% ipython --no-banner

In [1]: import numpy as np

In [2]: np.set_printoptions(precision=1, suppress=True, linewidth=200, sign=" ")

In [3]: rnd = lambda a: np.round(a, 1) + 0

In [4]: J = np.arange(18).reshape(6, 3) + -2

In [5]: J
Out[5]: 
array([[-2, -1,  0],
       [ 1,  2,  3],
       [ 4,  5,  6],
       [ 7,  8,  9],
       [10, 11, 12],
       [13, 14, 15]])

In [6]: np.linalg.lstsq(J[:-1].T, J[-1])[2]
Out[6]: np.int32(2)

In [7]: r0, v = J[4], J[1]

In [8]: r0 @ r0
Out[8]: np.int64(365)

In [9]: p = (r0 @ v) / (r0 @ r0) * r0

In [10]: rnd(v - p)
Out[10]: array([-0.9,  0. ,  0.8])

In [11]: print(rnd((v - p) @ r0))
0.0

In [12]: np.unravel_index(np.abs(J).argmax(), J.shape)
Out[12]: (np.int64(5), np.int64(2))

In [13]: J.mean(axis=0)
Out[13]: array([ 5.5,  6.5,  7.5])

In [14]: J.sum(axis=1)
Out[14]: array([-3,  6, 15, 24, 33, 42])

In [15]: np.linalg.matrix_rank(J)
Out[15]: np.int64(2)

In [16]: np.count_nonzero(J)
Out[16]: np.int64(17)

In [17]: rk = np.linalg.matrix_rank(J)

In [18]: rk
Out[18]: np.int64(2)

In [19]: N = np.linalg.svd(J)[2][rk:].T

In [20]: rnd(N[:, 0] / N[np.abs(N[:, 0]).round(6).argmax(), 0])
Out[20]: array([-0.5,  1. , -0.5])

In [21]: np.allclose(J @ N, 0)
Out[21]: True

In [22]: [int(np.linalg.matrix_rank(J[:, :j + 1])) for j in range(3)]
Out[22]: [1, 2, 2]

In [23]: rnd(J @ N)
Out[23]: 
array([[ 0.],
       [ 0.],
       [ 0.],
       [ 0.],
       [ 0.],
       [ 0.]])

In [24]: rnd(N @ N.T)
Out[24]: 
array([[ 0.2, -0.3,  0.2],
       [-0.3,  0.7, -0.3],
       [ 0.2, -0.3,  0.2]])

In [25]: [int(np.linalg.matrix_rank(J[:i])) for i in range(1, len(J) + 1)]
Out[25]: [1, 2, 2, 2, 2, 2]

In [26]: A = np.load("block10.npy")

In [27]: A
Out[27]: 
array([[  0.4,  44.4,  15.6, -23.9],
       [ -1.5,  46.4,  14.8, -25.9],
       [  1.5,  45.4,  13.4, -24.7],
       [  0.3,  44.3,  13.5, -26.1],
       [ -0.1,  44.8,  15.7, -24. ],
       [  0.3,  45.5,  14.8, -22.9],
       [ -0.2,  44.9,  15.3, -26. ],
       [  2.2,  45.3,  15.5, -22. ],
       [  0.5,  43. ,  14. , -23.8],
       [ -0.2,  44.9,  14.7, -24.6],
       [  2. ,  44.9,  15.6, -24.1],
       [  0.1,  44.6,  14.4, -25.8],
       [  0.1,  44.8,  16.7, -21.8],
       [  0.2,  44.6,  14.8, -27.4],
       [  0. ,  45.9,  15.6, -25.7],
       [ -0.2,  43.8,  16.8, -26.1],
       [  0.8,  44.7,  15.6, -22.7],
       [ -0.4,  45.5,  15. , -23.3],
       [  0.6,  45.3,  14.4, -27.5],
       [ -0.9,  46.8,  13.9, -25.4],
       [  0.8,  43.6,  15.8, -24.7],
       [  0.3,  45.9,  14.7, -26.4],
       [  0.3,  44.3,  15.3, -23.9],
       [  1.1,  44. ,  15.5, -25.3],
       [ -1.3,  43.2,  15.9, -23.5],
       [  0.2,  45.7,  16. , -24.4],
       [ -3. ,  44.2,  13.4, -25.3],
       [ -0.2,  44.9,  16.4, -27. ],
       [  1.4,  47. ,  16.4, -24.2],
       [  1. ,  44.2,  13.2, -24.1],
       [ -0.6,  46. ,  14.1, -25.9]])

In [28]: B = np.array([[-1, -2, 3], [1, -2, 0], [3, -2, 2], [-3, 2, 2]])

In [29]: print(np.linalg.matrix_rank(np.vstack([A, B.T])))
4

In [30]: labels = A[:, 3] > np.median(A[:, 3])

In [31]: r0 = A[labels].mean(axis=0) - A[~labels].mean(axis=0)

In [32]: print(labels.astype(int))
[ 1  0  0  0  1  1  0  1  1  1  1  0  1  0  0  0  1  1  0  0  0  0  1  0  1  1  0  0  1  1  0]

In [33]: print(np.argsort(-np.abs(r0).round(6), kind="stable"))
[ 3  0  2  1]

In [34]: ((A - A.mean(axis=0)) @ r0 > 0).astype(int)
Out[34]: array([ 1,  0,  0,  0,  1,  1,  0,  1,  1,  1,  1,  0,  1,  0,  0,  0,  1,  1,  0,  0,  1,  0,  1,  0,  1,  1,  0,  0,  1,  1,  0])

In [35]: W0 = np.load("out0.npy")

In [36]: W0
Out[36]: 
array([[ 1.4,  0.2,  0.5,  1.4],
       [ 0. ,  0.8, -0.4, -2. ],
       [-1. , -0.3, -0.3,  1.8],
       [-1. , -0.8,  1.6,  0.4],
       [-0.2,  0.8, -0.8, -2. ],
       [-0.7,  0.9,  0.7,  0.9]])

In [37]: w1 = np.array([[2, 1, 0, 2, 2], [1, 0, 1, 1, 0], [2, 0, 2, 0, 1], [2, 1, 1, 1, 0]])

In [38]: b = np.array([2, -5, 3, 3, 4])

In [39]: hid = np.maximum(W0 @ w1 + b, 0)

In [40]: rnd((hid > 0).mean(axis=0))
Out[40]: array([ 0.7,  0. ,  1. ,  1. ,  1. ])

In [41]: (hid > 0).astype(int)
Out[41]: 
array([[ 1,  0,  1,  1,  1],
       [ 0,  0,  1,  1,  1],
       [ 1,  0,  1,  1,  1],
       [ 1,  0,  1,  1,  1],
       [ 0,  0,  1,  1,  1],
       [ 1,  0,  1,  1,  1]])

In [42]: W2 = np.array([[2, 0], [-2, 2], [2, 0], [0, 0], [-1, -2]])

In [43]: rnd(hid @ W2)
Out[43]: 
array([[ 21.5, -14.6],
       [ -1.6,  -7.2],
       [ 11.5,  -3.4],
       [ 14.4,  -7.2],
       [ -2.4,  -5.6],
       [ 18.5,  -6.6]])

In [44]: P = W0 @ np.linalg.solve(W0.T @ W0, W0.T)

In [45]: rnd(P)
Out[45]: 
array([[ 0.7, -0.1, -0.2, -0.2, -0.3,  0.1],
       [-0.1,  0.4, -0.3, -0.1,  0.3,  0.1],
       [-0.2, -0.3,  0.7, -0.2, -0.1,  0.2],
       [-0.2, -0.1, -0.2,  0.9, -0.2,  0.1],
       [-0.3,  0.3, -0.1, -0.2,  0.4,  0.1],
       [ 0.1,  0.1,  0.2,  0.1,  0.1,  0.9]])

In [46]: np.allclose(P @ P, P)
Out[46]: True

In [47]: np.linalg.matrix_rank(np.eye(6) - P)
Out[47]: np.int64(2)

In [48]: Uu, sig, vt = np.linalg.svd(P)

In [49]: print(rnd(sig))
[ 1.  1.  1.  1.  0.  0.]

In [50]: np.argmax(sig[:-1] / (sig[1:] + 1e-6)) + 1
Out[50]: np.int64(4)

In [51]: B = Uu[:, :4] @ np.diag(sig[:4]) @ vt[:4]

In [52]: rnd(np.linalg.norm(P - B, 2)), rnd(sig[4])
Out[52]: (np.float64(0.0), np.float64(0.0))

In [53]: Q, r_ = np.linalg.qr(W0)

In [54]: print(rnd(Q.T @ Q))
[[ 1.  0.  0.  0.]
 [ 0.  1.  0.  0.]
 [ 0.  0.  1.  0.]
 [ 0.  0.  0.  1.]]

In [55]: print(rnd(r_))
[[-2.1 -0.3  0.4  0.2]
 [ 0.  -1.7  0.8  1.7]
 [ 0.   0.   1.8  1.3]
 [ 0.   0.   0.  -3.1]]

In [56]: rnd(Q)
Out[56]: 
array([[-0.7,  0. ,  0.4, -0.3],
       [ 0. , -0.5,  0. ,  0.4],
       [ 0.5,  0.1, -0.3, -0.6],
       [ 0.5,  0.4,  0.6,  0.4],
       [ 0.1, -0.5, -0.2,  0.3],
       [ 0.3, -0.6,  0.6, -0.4]])

In [57]: print(rnd(np.abs(np.diag(r_))))
[ 2.1  1.7  1.8  3.1]

In [58]: rnd(Q @ r_)
Out[58]: 
array([[ 1.4,  0.2,  0.5,  1.4],
       [ 0. ,  0.8, -0.4, -2. ],
       [-1. , -0.3, -0.3,  1.8],
       [-1. , -0.8,  1.6,  0.4],
       [-0.2,  0.8, -0.8, -2. ],
       [-0.7,  0.9,  0.7,  0.9]])

In [59]: rnd(abs(r_[0, 0])), rnd(np.linalg.norm(W0[:, 0]))
Out[59]: (np.float64(2.1), np.float64(2.1))

In [60]: np.allclose(r_.T @ r_, W0.T @ W0)
Out[60]: True

In [61]: X = np.load("layer5.npy")

In [62]: print(X)
[[ 0  0  0  0]
 [ 0  0  0  0]
 [ 0  1 -2  3]
 [ 1 -1  0  1]
 [ 0  0  0  0]
 [ 1 -1  0  1]
 [ 0  1 -1 -1]
 [-1 -3  1  2]
 [-1  3 -3  1]
 [ 0  0  0  0]
 [ 0  0  0  0]
 [-2 -2  1  1]
 [-1  2 -2  2]
 [ 0  0  0  0]
 [ 0  1 -1 -1]
 [-2 -2  1  1]
 [ 0  0  0  0]
 [ 0  0  0  0]
 [ 1 -1  0  1]
 [-3  0 -1  3]
 [-1  3 -3  1]
 [-3  0 -1  3]
 [ 0  1 -2  3]
 [-1  2 -2  2]
 [-2 -2  1  1]
 [-2 -2  1  1]
 [-2 -2  1  1]
 [ 0  1 -2  3]]

In [63]: Ac = X - X.mean(axis=0)

In [64]: evecs = np.linalg.svd(Ac)[2][:3]

In [65]: B = Ac - Ac @ evecs.T @ evecs

In [66]: rnd(np.linalg.norm(B) / np.linalg.norm(Ac))
Out[66]: np.float64(0.1)

In [67]: rnd(B.std(axis=0))
Out[67]: array([ 0. ,  0.1,  0.1,  0. ])

In [68]: rnd(np.cov(Ac @ evecs.T, rowvar=False))
Out[68]: 
array([[ 3.8,  0. ,  0. ],
       [ 0. ,  2. ,  0. ],
       [ 0. ,  0. ,  0.8]])
